% python3 -q
>>> import numpy as np
>>> np.set_printoptions(suppress=True, linewidth=140)
>>> def rnd(a):
...     return np.round(a, 1) + 0
... 
>>> feats = 5 * np.eye(4) + np.eye(4, k=1)
>>> feats
array([[5., 1., 0., 0.],
       [0., 5., 1., 0.],
       [0., 0., 5., 1.],
       [0., 0., 0., 5.]])
>>> feats[3] @ feats[0]
np.float64(0.0)
>>> rnd(np.linalg.norm(feats, 2))
np.float64(5.8)
>>> rnd(np.linalg.norm(feats[3], 1)), rnd(np.linalg.norm(feats[3], np.inf))
(np.float64(5.0), np.float64(5.0))
>>> rnd(np.linalg.norm(feats, axis=1))
array([5.1, 5.1, 5.1, 5. ])
>>> rnd(np.linalg.norm(feats, axis=0))
array([5. , 5.1, 5.1, 5.1])
>>> w, evecs = np.linalg.eig(feats)
>>> feats @ evecs[:, 0] - w[0] * evecs[:, 0]
array([0., 0., 0., 0.])
>>> rnd(np.sort(np.linalg.eigvals(feats @ feats)))
array([25., 25., 25., 25.])
>>> rnd(np.sort(np.linalg.eigvals(feats.T)))
array([5., 5., 5., 5.])
>>> np.prod(w)
np.float64(625.0)
>>> A2 = np.linalg.inv(feats)
>>> rnd(np.linalg.cond(feats))
np.float64(1.4)
>>> print(rnd(A2))
[[0.2 0.  0.  0. ]
 [0.  0.2 0.  0. ]
 [0.  0.  0.2 0. ]
 [0.  0.  0.  0.2]]
>>> rnd(np.linalg.slogdet(feats)[0])
np.float64(1.0)
>>> rnd(np.linalg.det(feats) * np.linalg.det(A2))
np.float64(1.0)
>>> print(rnd(feats @ A2))
[[1. 0. 0. 0.]
 [0. 1. 0. 0.]
 [0. 0. 1. 0.]
 [0. 0. 0. 1.]]
>>> print(rnd(np.linalg.det(feats) * A2))
[[125. -25.   5.  -1.]
 [  0. 125. -25.   5.]
 [  0.   0. 125. -25.]
 [  0.   0.   0. 125.]]
>>> rng = np.random.default_rng(54)
>>> idx = rng.permutation(4)
>>> print(idx)
[0 2 3 1]
>>> A2 = feats[idx][:, idx]
>>> np.diag(A2)
array([5., 5., 5., 5.])
>>> np.trace(A2)
np.float64(20.0)
>>> print(A2)
[[5. 0. 0. 1.]
 [0. 5. 1. 0.]
 [0. 0. 5. 0.]
 [0. 1. 0. 5.]]
>>> rnd(np.sort(np.abs(np.linalg.eigvals(A2))))
array([5., 5., 5., 5.])
>>> W0 = np.loadtxt("a.csv", delimiter=",")
>>> rnd(W0)
array([[ 1.2,  0.1,  1.2,  0.9,  0. , -0.9, -1.5, -0.4,  1. ,  0.2],
       [-0.8, -1.4, -1.7, -3. , -1.3, -2. , -1. ,  1.5,  0.9, -0.1],
       [-1.2, -0.3,  0.3, -1.4, -1.5,  0. ,  0.9,  0.7,  0.5, -1.4],
       [ 1.5,  0.5, -0.1,  4.3, -0.4,  2.1,  0.4, -2. , -0.9,  0.3],
       [ 1.3,  0.9, -1.2, -0.7,  0.5,  1.3, -1.6,  0.3,  0.9,  0.8],
       [-1.3,  0.8,  0. , -2.4, -1.3, -0.3, -0.6,  1.2, -0.4,  0. ],
       [ 1.2, -1.5,  2.7, -0.6, -0.9,  0.1,  0.1,  0.3,  1.6, -1. ],
       [-0.2,  0.9, -0.8,  3.7,  1.3, -0.7,  0.9, -1.8,  1.9, -1.3],
       [-0.4,  0. ,  0. ,  1.9,  0. ,  0.4, -1.6, -0.9,  0.5,  0.7],
       [-1.4,  0.7,  0.4, -1.2, -0.1, -1.3, -0.5,  0.6,  0.7, -2.8],
       [-1.4, -0.5, -0.5, -2.7,  2.8,  1.6,  1.5,  1.3,  0.3,  0. ],
       [-0.7, -0.2, -0.8,  0.3,  0.6, -0.2, -0.9, -0.2, -0.1,  0.3],
       [-0.2, -0.5, -1.3,  2.9,  0. , -0.6,  2.7, -1.4, -1.3, -0.4],
       [ 1.2, -1.1, -1. ,  3.9,  0.7,  0.5,  0.2, -2. , -0.3, -0.3],
       [-0.9, -0.3,  0.5,  0.9,  0.4,  0.4,  0.6, -0.4, -1.1,  0.1],
       [-0.9,  1.2, -0.7,  2.8,  1.1,  0.4,  0.8, -1.5, -1.9, -1.7],
       [ 0. ,  1.8, -0.4,  0.7, -0.7,  0.6, -0.9, -0.4,  1. ,  0.8],
       [-0.8, -0.4, -0.2,  1. , -0.9, -0.8,  0.5, -0.4, -0.1, -0.3],
       [ 0.2,  0.9,  0.2, -2.3, -2.2,  0.9, -1.2,  1.2,  0.5, -0.4],
       [ 0.3,  1. ,  0.4, -0.9,  0.8, -1.6,  0.4,  0.5,  1.1,  1.2],
       [ 0.1,  0.9, -0.1,  0.9,  1.2, -0.4, -1.2, -0.4,  1. ,  0.1],
       [-0.8,  0. ,  1.7,  1.9, -0.8,  0.1, -0.5, -0.9,  0.1, -1. ],
       [ 0. , -1.8,  0.4,  2. ,  0.3,  0.4, -2.5, -1. ,  1. ,  0.4],
       [ 0.1,  0.4,  0.8,  3.5, -1.1, -1.3, -1. , -1.8, -0.7,  1.8],
       [-0.5, -0.6, -0.4,  1.2,  0.8, -0.1,  1.9, -0.5, -2.2, -0.5],
       [-0.5, -0.4,  1.2,  0.5, -0.3,  1.7, -0.7, -0.2,  0.6, -0.4],
       [ 0.3,  0.1, -0.4,  3. , -0.4,  0.6, -2.1, -1.5,  0.8,  0.9],
       [-0.3,  1. , -0.8, -0.2, -1. , -0.6, -0.4,  0.1, -0.7,  1.7],
       [ 0.3, -1.2,  0.8,  0.6, -0.8, -0.4,  1.2, -0.3, -0.1, -3.6],
       [-0.3, -0.1, -0.1,  3.3,  0.8,  0.8, -0.2, -1.7, -1.1,  1.1],
       [-0.5, -0.1,  1.2,  0.9, -0.4,  0.6,  0. , -0.3,  0.7, -0.5],
       [ 0. , -2.4,  0.2, -3.3,  0.7,  1.1, -0.7,  1.7,  0.4,  0.6],
       [-1.6,  0.5, -0.3, -0.2,  1.1, -0.8,  0.2,  0.1,  0.4,  0.7]])
>>> idx = W0[:, 2] > np.median(W0[:, 2])
>>> f = W0[idx].mean(axis=0) - W0[~idx].mean(axis=0)
>>> np.argsort(-np.abs(f).round(6), kind="stable")
array([2, 3, 4, 7, 6, 9, 8, 1, 5, 0])
>>> idx.astype(int)
array([1, 0, 1, 0, 0, 1, 1, 0, 1, 1, 0, 0, 0, 0, 1, 0, 0, 0, 1, 1, 0, 1, 1, 1, 0, 1, 0, 0, 1, 0, 1, 1, 0])
>>> x0 = np.array([1, 1, -2, 3, -2, 0, -2, 3, 3, 0])
>>> rhs = W0 @ x0
>>> rnd(np.linalg.solve(W0.T @ W0, W0.T @ rhs))
array([ 1.,  1., -2.,  3., -2.,  0., -2.,  3.,  3.,  0.])
>>> rnd(np.linalg.lstsq(W0, rhs)[0])
array([ 1.,  1., -2.,  3., -2.,  0., -2.,  3.,  3.,  0.])
>>> rnd(np.linalg.pinv(W0) @ W0)
array([[1., 0., 0., 0., 0., 0., 0., 0., 0., 0.],
       [0., 1., 0., 0., 0., 0., 0., 0., 0., 0.],
       [0., 0., 1., 0., 0., 0., 0., 0., 0., 0.],
       [0., 0., 0., 1., 0., 0., 0., 0., 0., 0.],
       [0., 0., 0., 0., 1., 0., 0., 0., 0., 0.],
       [0., 0., 0., 0., 0., 1., 0., 0., 0., 0.],
       [0., 0., 0., 0., 0., 0., 1., 0., 0., 0.],
       [0., 0., 0., 0., 0., 0., 0., 1., 0., 0.],
       [0., 0., 0., 0., 0., 0., 0., 0., 1., 0.],
       [0., 0., 0., 0., 0., 0., 0., 0., 0., 1.]])
>>> print(rnd(rhs))
[  6.3   3.9  -1.6   6.4   8.3  -1.4  -0.3   9.4   7.3   0.  -12.8   1.4  -3.    5.1  -5.9  -4.    9.7   1.6   5.7   0.2   5.7   1.6   7.9
   6.  -10.3   1.4  13.    2.6  -2.8   0.    1.6  -6.3  -2.1]
>>> rhs = rhs + 0.3 * rng.normal(size=33)
>>> print(rnd(rhs))
[  6.7   4.4  -1.8   6.8   8.1  -1.4   0.    9.3   8.   -0.8 -12.9   1.2  -3.    5.1  -6.4  -3.7   9.3   1.8   6.   -0.1   6.    1.6   7.8
   6.2  -9.8   1.8  13.1   2.5  -3.    0.3   1.6  -6.5  -2.3]
>>> c, *_ = np.linalg.lstsq(W0, rhs)
>>> rnd(W0.T @ (rhs - W0 @ c))
array([0., 0., 0., 0., 0., 0., 0., 0., 0., 0.])
>>> A2 = np.c_[W0[:, :6] @ np.array([[3, -3, 5, -4, 0, 2],
...     [2, 0, 4, -4, -3, 4],
...     [2, 1, -5, -2, 4, 3],
...     [-5, -4, -4, -3, 2, -3],
...     [-4, 0, -2, 2, -2, 0],
...     [0, 2, 2, -1, -2, 4]]), np.array([-3, -2, 2, -3, 1, -2, 2, -2, -2, 2, 1, -3, -2, 2, -1, 2, 3, 1, -1, 0, -2, 2, 2, 2, 1, -2, -2, -3, 3, 3, 2, 2, 0])]
>>> rnd(A2)
array([[  1.8,  -7.7,  -4.9,  -9.3,   8. ,   0.2,  -3. ],
       [ 11.8,   8.9,   9.7,  20.7,  -2.1, -11.2,  -2. ],
       [  9.6,   9.6,   0. ,   6.7,   2.2,   1.6,   2. ],
       [-14.7, -17.6,  -2.2, -23.6,   3.3,   0.2,  -3. ],
       [  4.9,   0.4,  20.6,  -4.6, -12.5,   9.9,   1. ],
       [ 14.7,  12.7,   8.1,   6.8,  -3.9,   6.5,  -2. ],
       [ 12.7,   1.8,  -9. ,  -4.2,  15.6,   6.8,   2. ],
       [-24.2, -16.5, -12.3,  -9.1,   0.4, -13.2,  -2. ],
       [-10.7,  -5.6,  -8.8,  -4.5,   3. ,  -4.9,  -2. ],
       [  4.5,   6.8,  -3.8,   6.7,  -0.1,  -0.4,   2. ],
       [ -3.9,  17.7,   1.9,  20.7, -14.7,   8.2,   1. ],
       [ -8.2,  -0.5,  -3.3,   5.6,  -2.7,  -6.4,  -3. ],
       [-18.6, -13.4,  -9.2,  -2.6,   3.3, -17.3,  -2. ],
       [-22.9, -19.2,  -9.4,  -9.2,   4.7, -14.7,   2. ],
       [ -8.5,   0.3, -11.9,   1.4,   3.1,  -2.7,  -1. ],
       [-19.9,  -8.2,  -8.6,  -6.3,  -3.9,  -5.8,   2. ],
       [  2.1,  -2. ,   9. , -10.5,  -5.4,   6.3,   3. ],
       [ -5.2,  -3.6,  -8.6,   1.1,   5.9, -10.1,   1. ],
       [ 23.1,  10.6,  19. ,  -3.2,  -3.9,  15.1,  -1. ],
       [  4.9,  -0.2,   2.2,  -0.1,  -1.6,   2.1,   0. ],
       [ -7.3,  -4.7,  -2.1,  -3.7,  -2.9,  -0.8,  -2. ],
       [ -5.1,  -3.1, -18.1,  -7.5,  11.9,  -1.7,   2. ],
       [-14.2,  -7. , -17.2,   0.5,   9.7, -10.5,   2. ],
       [-10.2, -16. , -16.2, -14.9,  13.7, -11.4,   2. ],
       [-12.5,  -3.8,  -9.4,   3.4,   1.1,  -8.5,   1. ],
       [ -1.2,   4.1,  -8.1,  -2.6,   4.2,   6.3,  -2. ],
       [-13. , -12. ,  -6. , -11.1,   3.6,  -6.7,  -2. ],
       [  4.6,  -0.2,   8.2,  -1.9,  -3.4,  -0.7,  -3. ],
       [  0.5,  -3.1,  -8.7,  -0.9,  10.3,  -5.1,   3. ],
       [-20.9, -10.7, -14.5,  -7.2,   3.3,  -7.9,   3. ],
       [ -2. ,   0.4, -10.4,  -4. ,   6.4,   2. ,   2. ],
       [  9.1,  15.5,   3.3,  19.3,  -2.1,   5.2,   2. ],
       [ -7.9,   3.6,  -7.6,   8.5,  -3.7,  -4.8,   0. ]])
>>> np.linalg.matrix_rank(A2)
np.int64(7)
>>> rnd(np.linalg.norm(np.linalg.qr(W0)[0].T @ A2, axis=0) ** 2 / ((A2 ** 2).sum(axis=0) + 1e-12))
array([1. , 1. , 1. , 1. , 1. , 1. , 0.4])
>>> rnd(np.linalg.norm(A2 - W0 @ np.linalg.lstsq(W0, A2)[0], axis=0))
array([0. , 0. , 0. , 0. , 0. , 0. , 9.4])
>>> rnd(np.linalg.lstsq(W0, A2[:, 0])[0])
array([ 3.,  2.,  2., -5., -4.,  0.,  0.,  0.,  0.,  0.])
>>> np.linalg.matrix_rank(np.c_[W0, A2])
np.int64(11)
>>> d = np.linalg.norm(A2[:, None] - A2[None], axis=-1)
>>> print(rnd(d[:5, :5]))
[[ 0.  41.5 26.5 24.6 35.8]
 [41.5  0.  22.2 60.6 38. ]
 [26.5 22.2  0.  47.8 30.7]
 [24.6 60.6 47.8  0.  44.2]
 [35.8 38.  30.7 44.2  0. ]]
>>> print(np.linalg.matrix_rank(d ** 2))
9
>>> d.shape
(33, 33)
>>> np.flatnonzero(d[25] < d.mean() / 2)
array([14, 25, 30])
>>> (d + 1e9 * np.eye(33)).round(6).argmin(axis=1)
array([30, 31,  9, 26, 16,  2, 30, 13, 14,  2, 31, 32,  7,  7, 24, 29, 27, 24,  5, 27,  8, 30, 24, 26, 17, 30,  8, 19, 17, 15, 25,  2, 11])
>>> np.unravel_index(d.round(6).argmax(), d.shape)
(np.int64(13), np.int64(18))
>>> mat = np.array([[1, 1, 4, 4], [0, 2, 0, 2], [0, 0, 2, 4], [0, 0, 0, 1]])
>>> mat
array([[1, 1, 4, 4],
       [0, 2, 0, 2],
       [0, 0, 2, 4],
       [0, 0, 0, 1]])
>>> rnd(np.abs(np.linalg.eigvals(mat)).max())
np.float64(2.0)
>>> np.linalg.matrix_power(mat, 4)
array([[  1,  15,  60, 214],
       [  0,  16,   0,  30],
       [  0,   0,  16,  60],
       [  0,   0,   0,   1]])
>>> rnd(np.linalg.det(mat))
np.float64(4.0)
>>> np.allclose(mat, mat.T)
False
>>> (mat + mat.T) / 2
array([[1. , 0.5, 2. , 2. ],
       [0.5, 2. , 0. , 1. ],
       [2. , 0. , 2. , 2. ],
       [2. , 1. , 2. , 1. ]])
>>> rnd(np.sort(np.abs(np.linalg.eigvals(mat))))
array([1., 1., 2., 2.])
>>> Q, evecs = np.linalg.qr(mat[:, :1])[0], np.linalg.qr(mat[:, 1:])[0]
>>> sig = np.linalg.svd(Q.T @ evecs, compute_uv=False)
>>> rnd(np.linalg.norm(Q @ Q.T - evecs @ evecs.T, 2))
np.float64(1.0)
>>> print(rnd(np.degrees(np.arccos(sig.clip(0, 1)))))
[10.5]
>>> (sig > 0.9).sum()
np.int64(1)
>>> E = np.load("run8.npy")
>>> E
array([[-2, -2, -2, -2, -2, -2],
       [-1,  2, -1,  2, -1,  2],
       [ 0,  2,  0,  2,  0,  2],
       [-2, -2, -2, -2, -2, -2],
       [-1,  2, -1,  2, -1,  2],
       [ 0,  2,  0,  2,  0,  2]])
>>> left, sig, Vh = np.linalg.svd(E)
>>> rnd(sig)
array([8.7, 5.2, 0. , 0. , 0. , 0. ])
>>> A2 = left[:, :2] @ np.diag(sig[:2]) @ Vh[:2]
>>> np.linalg.matrix_rank(A2)
np.int64(2)
>>> A = np.load("m.npy")
>>> A
array([[1, 0, 0, 0, 0, 0, 0, 0, 0, 0, 0],
       [0, 1, 0, 0, 0, 0, 0, 0, 0, 0, 0],
       [3, 3, 1, 0, 0, 0, 0, 0, 0, 0, 0],
       [0, 1, 3, 1, 0, 0, 0, 0, 0, 0, 0],
       [2, 0, 2, 2, 1, 0, 0, 0, 0, 0, 0],
       [2, 2, 3, 1, 0, 1, 0, 0, 0, 0, 0],
       [3, 0, 3, 1, 0, 3, 1, 0, 0, 0, 0],
       [0, 3, 0, 1, 2, 2, 2, 1, 0, 0, 0],
       [2, 2, 0, 1, 3, 3, 1, 2, 1, 0, 0],
       [0, 0, 2, 3, 0, 1, 0, 3, 1, 1, 0],
       [1, 2, 0, 3, 1, 3, 3, 1, 2, 0, 1]])
>>> print(np.linalg.cond(A) > 100)
True
>>> np.linalg.matrix_rank(A, rtol=0.1)
np.int64(7)
>>> [round(float(x), 1) for x in np.linalg.svd(A, compute_uv=False)[:3]]
[11.2, 6.0, 4.8]
>>> K = np.load("mat.npy")
>>> K
array([[4., 1., 0., 0., 0., 0., 0., 0.],
       [0., 4., 1., 0., 0., 0., 0., 0.],
       [0., 0., 4., 1., 0., 0., 0., 0.],
       [0., 0., 0., 4., 1., 0., 0., 0.],
       [0., 0., 0., 0., 4., 1., 0., 0.],
       [0., 0., 0., 0., 0., 4., 1., 0.],
       [0., 0., 0., 0., 0., 0., 4., 1.],
       [0., 0., 0., 0., 0., 0., 0., 4.]])
>>> np.allclose(K @ K.T, K.T @ K)
False
>>> rnd(np.abs(np.linalg.eigvals(K)).max())
np.float64(4.0)
>>> np.allclose(K, K.T)
False
>>> rnd(np.linalg.norm(K))
np.float64(11.6)
>>> rnd(K.mean(axis=0))
array([0.5, 0.6, 0.6, 0.6, 0.6, 0.6, 0.6, 0.6])
>>> K.sum(axis=0)
array([4., 5., 5., 5., 5., 5., 5., 5.])
>>> K.ravel(order="F")
array([4., 0., 0., 0., 0., 0., 0., 0., 1., 4., 0., 0., 0., 0., 0., 0., 0., 1., 4., 0., 0., 0., 0., 0., 0., 0., 1., 4., 0., 0., 0., 0., 0.,
       0., 0., 1., 4., 0., 0., 0., 0., 0., 0., 0., 1., 4., 0., 0., 0., 0., 0., 0., 0., 1., 4., 0., 0., 0., 0., 0., 0., 0., 1., 4.])
>>> K.reshape(-1, 2)
array([[4., 1.],
       [0., 0.],
       [0., 0.],
       [0., 0.],
       [0., 4.],
       [1., 0.],
       [0., 0.],
       [0., 0.],
       [0., 0.],
       [4., 1.],
       [0., 0.],
       [0., 0.],
       [0., 0.],
       [0., 4.],
       [1., 0.],
       [0., 0.],
       [0., 0.],
       [0., 0.],
       [4., 1.],
       [0., 0.],
       [0., 0.],
       [0., 0.],
       [0., 4.],
       [1., 0.],
       [0., 0.],
       [0., 0.],
       [0., 0.],
       [4., 1.],
       [0., 0.],
       [0., 0.],
       [0., 0.],
       [0., 4.]])
>>> T = K.reshape(8, 2, -1)
>>> T.shape
(8, 2, 4)
>>> np.einsum("ihd,jhd->hij", T, T).shape
(2, 8, 8)
>>> T[:, 0]
array([[4., 1., 0., 0.],
       [0., 4., 1., 0.],
       [0., 0., 4., 1.],
       [0., 0., 0., 4.],
       [0., 0., 0., 0.],
       [0., 0., 0., 0.],
       [0., 0., 0., 0.],
       [0., 0., 0., 0.]])
>>> x0 = np.array([0, -2, 1, -2, -1, 2, 2, 1])
>>> rhs = K @ x0
>>> c, lr = np.zeros(8), 1 / np.linalg.norm(K, 2) ** 2
>>> for i in range(10):
...     c -= lr * K.T @ (K @ c - rhs)
...     if i % 2 == 0: print(i, round(np.linalg.norm(K @ c - rhs), 1))
... 
0 5.2
2 1.5
4 0.5
6 0.2
8 0.1
>>> rnd(c)
array([ 0., -2.,  1., -2., -1.,  2.,  2.,  1.])
